% ipython --no-banner

In [1]: import numpy as np

In [2]: np.set_printoptions(precision=3, suppress=True, linewidth=140)

In [3]: X = np.loadtxt("layer1.csv", delimiter=",")

In [4]: X
Out[4]: 
array([[0., 0., 0., 0., 1., 0.],
       [0., 0., 0., 0., 1., 0.],
       [0., 0., 0., 1., 0., 0.],
       [0., 0., 1., 0., 0., 0.],
       [1., 1., 0., 0., 0., 0.],
       [0., 0., 0., 0., 0., 0.]])

In [5]: X @ X
Out[5]: 
array([[1., 1., 0., 0., 0., 0.],
       [1., 1., 0., 0., 0., 0.],
       [0., 0., 1., 0., 0., 0.],
       [0., 0., 0., 1., 0., 0.],
       [0., 0., 0., 0., 2., 0.],
       [0., 0., 0., 0., 0., 0.]])

In [6]: np.trace(X @ X @ X) // 6
Out[6]: np.float64(0.0)

In [7]: np.argwhere(np.triu(X))
Out[7]: 
array([[0, 4],
       [1, 4],
       [2, 3]])

In [8]: L = np.diag(X.sum(axis=1)) - X

In [9]: np.linalg.matrix_rank(L)
Out[9]: np.int64(3)

In [10]: (np.linalg.eigvalsh(L) < 1e-8).sum()
Out[10]: np.int64(3)

In [11]: print(np.round(np.linalg.eigvalsh(L), 3) + 0)
[0. 0. 0. 1. 2. 3.]

In [12]: L @ np.ones(6)
Out[12]: array([0., 0., 0., 0., 0., 0.])

In [13]: evals, evecs = np.linalg.eigh(X)

In [14]: np.unique(evals.round(6) + 0, return_counts=True)[1]
Out[14]: array([1, 1, 2, 1, 1])

In [15]: np.abs(evecs[:, -1])
Out[15]: array([0.5  , 0.5  , 0.   , 0.   , 0.707, 0.   ])

In [16]: np.linalg.eigvalsh(X + 4 * np.eye(6))
Out[16]: array([2.586, 3.   , 4.   , 4.   , 5.   , 5.414])

In [17]: np.round(evecs @ np.diag(evals) @ evecs.T, 3) + 0
Out[17]: 
array([[0., 0., 0., 0., 1., 0.],
       [0., 0., 0., 0., 1., 0.],
       [0., 0., 0., 1., 0., 0.],
       [0., 0., 1., 0., 0., 0.],
       [1., 1., 0., 0., 0., 0.],
       [0., 0., 0., 0., 0., 0.]])

In [18]: np.linalg.svd(X, compute_uv=False)
Out[18]: array([1.414, 1.414, 1.   , 1.   , 0.   , 0.   ])

In [19]: evals.round(3) + 0
Out[19]: array([-1.414, -1.   ,  0.   ,  0.   ,  1.   ,  1.414])

In [20]: (evals > 1e-8).sum(), (evals < -1e-8).sum()
Out[20]: (np.int64(2), np.int64(2))

In [21]: evals.sum(), np.trace(X)
Out[21]: (np.float64(0.0), np.float64(0.0))

In [22]: evals, evecs = np.linalg.eigh(X)

In [23]: x0 = np.array([2, 1, 3, 1, 0, 2])

In [24]: print(np.round(evecs * np.abs(evals) @ evecs.T, 3) + 0)
[[0.707 0.707 0.    0.    0.    0.   ]
 [0.707 0.707 0.    0.    0.    0.   ]
 [0.    0.    1.    0.    0.    0.   ]
 [0.    0.    0.    1.    0.    0.   ]
 [0.    0.    0.    0.    1.414 0.   ]
 [0.    0.    0.    0.    0.    0.   ]]

In [25]: round(x0 @ X @ x0 / (x0 @ x0), 3), round(float(evals[0]), 3), round(float(evals[-1]), 3)
Out[25]: (np.float64(0.316), -1.414, 1.414)

In [26]: (np.sign(evecs[:, -1].round(6)) == np.sign(evecs[0, -1].round(6))).astype(int)
Out[26]: array([1, 1, 0, 0, 1, 0])

In [27]: print(x0 @ X @ x0)
6.0

In [28]: np.abs(X).sum(axis=1).max(), np.round(np.abs(evals).max(), 3)
Out[28]: (np.float64(2.0), np.float64(1.414))

In [29]: np.linalg.eigvalsh(X[1:, 1:])
Out[29]: array([-1., -1.,  0.,  1.,  1.])

In [30]: (X != 0).astype(int)
Out[30]: 
array([[0, 0, 0, 0, 1, 0],
       [0, 0, 0, 0, 1, 0],
       [0, 0, 0, 1, 0, 0],
       [0, 0, 1, 0, 0, 0],
       [1, 1, 0, 0, 0, 0],
       [0, 0, 0, 0, 0, 0]])

In [31]: np.round(np.sort(np.linalg.eigvals(X).real), 3) + 0
Out[31]: array([-1.414, -1.   ,  0.   ,  0.   ,  1.   ,  1.414])

In [32]: round(np.linalg.det(X), 3)
Out[32]: np.float64(0.0)

In [33]: [round(float(x), 3) for x in np.linalg.svd(X, compute_uv=False)[:3]]
Out[33]: [1.414, 1.414, 1.0]

In [34]: print(np.argsort(-np.linalg.norm(X, axis=0).round(6), kind="stable")[:3])
[4 0 1]

In [35]: data = np.loadtxt("test10.csv", delimiter=",")

In [36]: data
Out[36]: 
array([[ 1.974,  0.958,  2.047, -2.064,  0.01 ,  0.058,  0.028,  2.922,  1.127, -1.976],
       [ 1.955,  0.938,  2.046, -2.096,  0.004,  0.029, -0.006,  3.097,  1.057, -2.004],
       [ 1.925,  0.993,  1.95 , -2.091, -0.031,  0.07 , -0.005,  2.965,  1.031, -2.015],
       [ 2.037,  0.969,  1.911, -2.035, -0.056,  0.136, -0.007,  3.058,  0.957, -2.086],
       [ 2.005,  1.029,  1.977, -1.979,  0.062, -0.036, -0.013,  2.935,  1.022, -2.063],
       [ 2.015,  1.037,  1.96 , -1.926,  0.002,  0.006, -0.021,  3.077,  0.942, -1.927],
       [ 2.021,  0.993,  1.962, -1.973,  0.054, -0.022, -0.051,  3.073,  0.922, -1.955],
       [ 1.99 ,  0.915,  2.014, -2.005,  0.078, -0.052, -0.025,  3.056,  0.938, -1.952],
       [ 1.999, -0.94 ,  1.991,  3.028, -2.106, -1.048,  1.012,  3.033, -1.025,  2.011],
       [ 2.007, -1.022,  2.039,  2.909, -1.945, -0.941,  1.044,  2.977, -0.889,  1.998],
       [ 2.163, -0.948,  1.967,  3.009, -2.01 , -0.981,  1.02 ,  3.003, -1.001,  1.989],
       [ 2.052, -1.075,  1.979,  3.044, -2.089, -1.057,  0.979,  2.994, -0.977,  1.976],
       [ 1.972, -0.982,  2.137,  2.927, -1.948, -0.955,  1.04 ,  2.943, -0.928,  1.917],
       [ 1.906, -0.893,  2.051,  3.004, -2.018, -1.   ,  1.02 ,  3.099, -1.013,  2.044],
       [ 2.079, -0.955,  2.072,  3.033, -1.984, -0.969,  0.961,  2.977, -0.983,  2.02 ],
       [ 2.032, -0.901,  2.046,  3.063, -2.015, -0.867,  0.966,  2.929, -1.069,  1.986]])

In [37]: proj = data @ np.linalg.solve(data.T @ data, data.T)

In [38]: np.allclose(proj @ proj, proj)
Out[38]: True

In [39]: proj @ data[:, 6]
Out[39]: array([ 0.028, -0.006, -0.005, -0.007, -0.013, -0.021, -0.051, -0.025,  1.012,  1.044,  1.02 ,  0.979,  1.04 ,  1.02 ,  0.961,  0.966])

In [40]: np.round(np.linalg.eigvalsh(proj), 3) + 0
Out[40]: array([0., 0., 0., 0., 0., 0., 1., 1., 1., 1., 1., 1., 1., 1., 1., 1.])

In [41]: round(float(np.trace(proj)), 3)
Out[41]: 10.0
